>>> import numpy as np
>>> np.set_printoptions(precision=2, suppress=True, linewidth=140)
>>> mat = np.load("m.npy")
>>> print(mat)
[[1 4 2]
 [1 4 2]
 [1 4 2]
 [3 6 4]
 [0 3 1]
 [1 4 2]]
>>> # looks like rank 2
>>> other = np.array([[-1, 0], [-1, 2], [-1, 2]])
>>> other @ mat
Traceback (most recent call last):
  File "<python-input-6>", line 1, in <module>
    other @ mat
    ~~~~~~^~~~~
ValueError: matmul: Input operand 1 has a mismatch in its core dimension 0, with gufunc signature (n?,k),(k,m?)->(n?,m?) (size 6 is different from 2)
>>> other.T @ mat.T
array([[ -7,  -7,  -7, -13,  -4,  -7],
       [ 12,  12,  12,  20,   8,  12]])
>>> np.einsum("ij,ij->i", mat, mat)
array([21, 21, 21, 61, 10, 21])
>>> np.linalg.matrix_rank(mat @ other)
np.int64(2)
>>> np.vstack([mat, other.T]).shape
(8, 3)
>>> print(np.einsum("ik,kj->ji", mat, other))
[[ -7  -7  -7 -13  -4  -7]
 [ 12  12  12  20   8  12]]
>>> mat @ other
array([[ -7,  12],
       [ -7,  12],
       [ -7,  12],
       [-13,  20],
       [ -4,   8],
       [ -7,  12]])
>>> np.einsum("ik,kj->ij", mat, other)
array([[ -7,  12],
       [ -7,  12],
       [ -7,  12],
       [-13,  20],
       [ -4,   8],
       [ -7,  12]])
>>> rk = np.linalg.matrix_rank(mat)
>>> print(rk)
2
>>> N = np.linalg.svd(mat)[2][rk:].T
>>> [int(np.linalg.matrix_rank(mat[:, :j + 1])) for j in range(3)]
[1, 2, 2]
>>> np.allclose(mat @ N, 0)
True
>>> N[:, 0] / N[np.abs(N[:, 0]).round(6).argmax(), 0]
array([-0.67, -0.33,  1.  ])
>>> [int(np.linalg.matrix_rank(mat[:i])) for i in range(1, len(mat) + 1)]
[1, 1, 1, 2, 2, 2]
>>> print(np.round(mat @ N, 2) + 0)
[[0.]
 [0.]
 [0.]
 [0.]
 [0.]
 [0.]]
>>> np.linalg.matrix_rank(mat.T @ mat), np.linalg.matrix_rank(mat @ mat.T)
(np.int64(2), np.int64(2))
>>> np.round(np.linalg.norm(mat, 2) / np.linalg.norm(mat), 2)
np.float64(0.99)
>>> left, sig, Vt = np.linalg.svd(mat)
>>> print(sig.round(2) + 0)
[12.34  1.63  0.  ]
>>> other = left[:, :2] @ np.diag(sig[:2]) @ Vt[:2]
>>> print(np.linalg.matrix_rank(mat, rtol=0.05))
2
>>> print(round(np.linalg.norm(mat - other) / np.linalg.norm(mat), 2))
0.0
>>> print(round(np.linalg.norm(mat - other, 2), 2), round(float(sig[2]), 2))
0.0 0.0
